In [1]: import numpy as np

In [2]: from numpy import linalg as LA

In [3]: np.set_printoptions(precision=2, suppress=True, linewidth=200)

In [4]: mat = np.load("sample6.npy")

In [5]: mat
Out[5]: 
array([[0, 2, 0, 0],
       [0, 0, 3, 2],
       [0, 0, 0, 0],
       [0, 0, 0, 0]])

In [6]: x = np.array([3, 2, 0, -1])

In [7]: print(mat * x)
[[ 0  4  0  0]
 [ 0  0  0 -2]
 [ 0  0  0  0]
 [ 0  0  0  0]]

In [8]: mat @ np.ones(4)
Out[8]: array([2., 5., 0., 0.])

In [9]: LA.matrix_rank(mat - mat[0, 0] * np.eye(4))
Out[9]: np.int64(2)

In [10]: feats = np.load("dump.npy")

In [11]: feats
Out[11]: 
array([[ -3.93,  -4.22, -11.41,   2.75,  -2.35],
       [ -2.08,  -8.2 ,  -9.33,  -6.63,   7.31],
       [  9.49,   4.42,   5.6 ,   5.94,  -1.29],
       [ -9.06,  -4.43,   7.6 ,   6.27,  -4.  ],
       [ -1.42,  -3.87,  -7.19,   1.8 ,   1.42],
       [  2.63,  -6.58,   2.24,   2.68,   1.94],
       [  2.15,  -0.46, -14.77,  -0.44,  15.79],
       [  6.93,  -3.77,  -5.62,  -2.17,  11.26],
       [  7.  ,   5.99,  10.27,  -6.96,  -2.5 ],
       [-10.73,   1.01,   7.18,   3.81,   1.19],
       [  4.93,  -4.49,  11.13,   2.8 ,   7.13],
       [ -7.01,   5.84,  15.03,  -1.53,  -6.31],
       [ -0.29,  -4.58,   8.28,   2.26, -12.64],
       [  1.82,   0.44,   7.88,  -1.99,   5.93],
       [ 14.  ,  -0.28,   2.21,  -5.35,  -2.71],
       [  4.15, -13.9 ,   2.26,  -5.04,  -6.26],
       [ 16.46,  -2.37,   5.48,   3.05,  -9.96],
       [ -2.6 ,   2.16,  -6.34,   1.15,  -2.87],
       [  4.36,  -0.73,   2.88,   1.48,  -6.  ],
       [-11.17,  -4.67,  -8.11,  -4.4 ,   7.59],
       [ -9.7 ,   6.1 ,   1.23,  -5.65,   1.9 ],
       [  4.45,  -2.23,   5.71,   5.47,   4.77],
       [ -8.65,   6.73,  -2.75,  -4.41, -11.3 ],
       [  8.07,   1.4 ,   7.61,   5.  ,   5.36],
       [-14.36, -18.74,   3.34,  -7.48,  -8.91],
       [ -7.87,   7.03,   2.07,   1.52,   4.55],
       [-11.24,   7.13,  10.49,   8.94, -11.73],
       [  5.41,   6.69,  -9.86,  -2.18,   9.16],
       [ -9.66,   1.74, -21.21,  -1.59,   1.32],
       [ -1.77,   0.83,   2.01,   3.3 ,  -8.31],
       [ -5.83,  -3.62,   6.54,   4.77,  -4.95],
       [ -4.16,  14.49,  -8.88,   2.71,  -5.69],
       [  0.65,  -4.18,  -2.27,   1.26,  -3.33]])

In [12]: lab = feats[:, 2] > np.median(feats[:, 2])

In [13]: r0 = feats[lab].mean(axis=0) - feats[~lab].mean(axis=0)

In [14]: lab.astype(int)
Out[14]: array([0, 0, 1, 1, 0, 0, 0, 0, 1, 1, 1, 1, 1, 1, 0, 1, 1, 0, 1, 0, 0, 1, 0, 1, 1, 0, 1, 0, 0, 0, 1, 0, 0])

In [15]: np.argsort(-np.abs(r0).round(6), kind="stable")
Out[15]: array([2, 4, 3, 1, 0])

In [16]: round(float((((feats - feats.mean(axis=0)) @ r0 > 0) == lab).mean()), 2)
Out[16]: 0.91

In [17]: ((feats - feats.mean(axis=0)) @ r0 > 0).astype(int)
Out[17]: array([0, 0, 1, 1, 0, 1, 0, 0, 1, 1, 1, 1, 1, 1, 1, 1, 1, 0, 1, 0, 0, 1, 0, 1, 1, 0, 1, 0, 0, 1, 1, 0, 0])

In [18]: A2 = np.c_[feats[:, :3] @ np.array([[4, 9, 2], [8, 5, 7], [3, 7, 5]]), np.array([0, 2, 0, 2, 1, 2, 1, 0, 2, 1, 2, 1, 2, 0, 2, 2, 2, 2, 1, 2, 2, 2, 0, 2, 1, 0, 2, 1, 1, 0, 2, 2, 1])]

In [19]: A2
Out[19]: 
array([[ -83.71, -136.34,  -94.45,    0.  ],
       [-101.91, -125.03, -108.21,    2.  ],
       [  90.12,  146.71,   77.92,    0.  ],
       [ -48.88,  -50.49,  -11.13,    2.  ],
       [ -58.21,  -82.46,  -65.88,    1.  ],
       [ -35.4 ,    6.45,  -29.6 ,    2.  ],
       [ -39.39,  -86.34,  -72.77,    1.  ],
       [ -19.3 ,    4.18,  -40.63,    0.  ],
       [ 106.73,  164.84,  107.28,    2.  ],
       [ -13.3 ,  -41.26,   21.51,    1.  ],
       [  17.19,   99.83,   34.08,    2.  ],
       [  63.77,   71.32,  102.01,    1.  ],
       [ -12.96,   32.45,    8.76,    2.  ],
       [  34.44,   73.74,   46.12,    0.  ],
       [  60.39,  140.07,   37.09,    2.  ],
       [ -87.82,  -16.33,  -77.7 ,    2.  ],
       [  63.32,  174.65,   43.73,    2.  ],
       [ -12.14,  -56.98,  -21.78,    2.  ],
       [  20.24,   55.75,   18.01,    1.  ],
       [-106.37, -180.65,  -95.58,    2.  ],
       [  13.69,  -48.19,   29.45,    2.  ],
       [  17.09,   68.87,   21.84,    2.  ],
       [  10.99,  -63.45,   16.06,    0.  ],
       [  66.31,  132.9 ,   63.99,    2.  ],
       [-197.34, -199.56, -143.2 ,    1.  ],
       [  30.97,  -21.19,   43.82,    0.  ],
       [  43.55,    7.92,   79.88,    2.  ],
       [  45.58,   13.12,    8.35,    1.  ],
       [ -88.35, -226.71, -113.19,    1.  ],
       [   5.59,    2.29,   12.32,    0.  ],
       [ -32.66,  -24.79,   -4.3 ,    2.  ],
       [  72.64,  -27.15,   48.71,    2.  ],
       [ -37.65,  -30.94,  -39.31,    1.  ]])

In [20]: LA.norm(LA.qr(feats)[0].T @ A2, axis=0) ** 2 / ((A2 ** 2).sum(axis=0) + 1e-12)
Out[20]: array([1.  , 1.  , 1.  , 0.06])

In [21]: np.round(LA.lstsq(feats, A2[:, 0])[0], 2) + 0
Out[21]: array([4., 8., 3., 0., 0.])
